$ python -q
>>> import numpy as np
>>> import numpy.linalg as la
>>> np.set_printoptions(precision=2, suppress=True, linewidth=140, floatmode="fixed")
>>> def rd(a):
...     return np.round(a, 2) + 0
... 
>>> F = np.array([[1, -2, 4], [1, -1, 1], [1, 0, 0], [1, 1, 1]])
>>> q, R = la.qr(F)
>>> print(q.shape, R.shape)
(4, 3) (3, 3)
>>> print(np.allclose(R.T @ R, F.T @ F))
True
>>> print(np.trace(q @ q.T))
3.0
>>> print(abs(R[0, 0]), rd(la.norm(F[:, 0])))
2.0 2.0
>>> print(rd(q))
[[-0.50 -0.67  0.50]
 [-0.50 -0.22 -0.50]
 [-0.50  0.22 -0.50]
 [-0.50  0.67  0.50]]
>>> other = np.c_[F[:, :2] @ np.array([[-1, 1], [-1, 1]]), np.array([2, -1, -2, -3])]
>>> print(other)
[[ 1 -1  2]
 [ 0  0 -1]
 [-1  1 -2]
 [-2  2 -3]]
>>> print(la.matrix_rank(np.c_[F, other]))
4
>>> print(rd(la.norm(la.qr(F)[0].T @ other, axis=0) ** 2 / ((other ** 2).sum(axis=0) + 1e-12)))
[1.00 1.00 0.99]
>>> print(la.matrix_rank(other))
2
>>> print(rd(la.norm(other - F @ la.lstsq(F, other)[0], axis=0)))
[0.00 0.00 0.45]
>>> q = F.astype(float).copy()
>>> for j in range(3):
...     q[:, j] -= q[:, :j] @ (q[:, :j].T @ q[:, j])
...     q[:, j] /= la.norm(q[:, j])
... 
>>> print(rd(q))
[[ 0.50 -0.67  0.50]
 [ 0.50 -0.22 -0.50]
 [ 0.50  0.22 -0.50]
 [ 0.50  0.67  0.50]]
>>> print(q.T @ q)
[[1.00 0.00 0.00]
 [0.00 1.00 0.00]
 [0.00 0.00 1.00]]
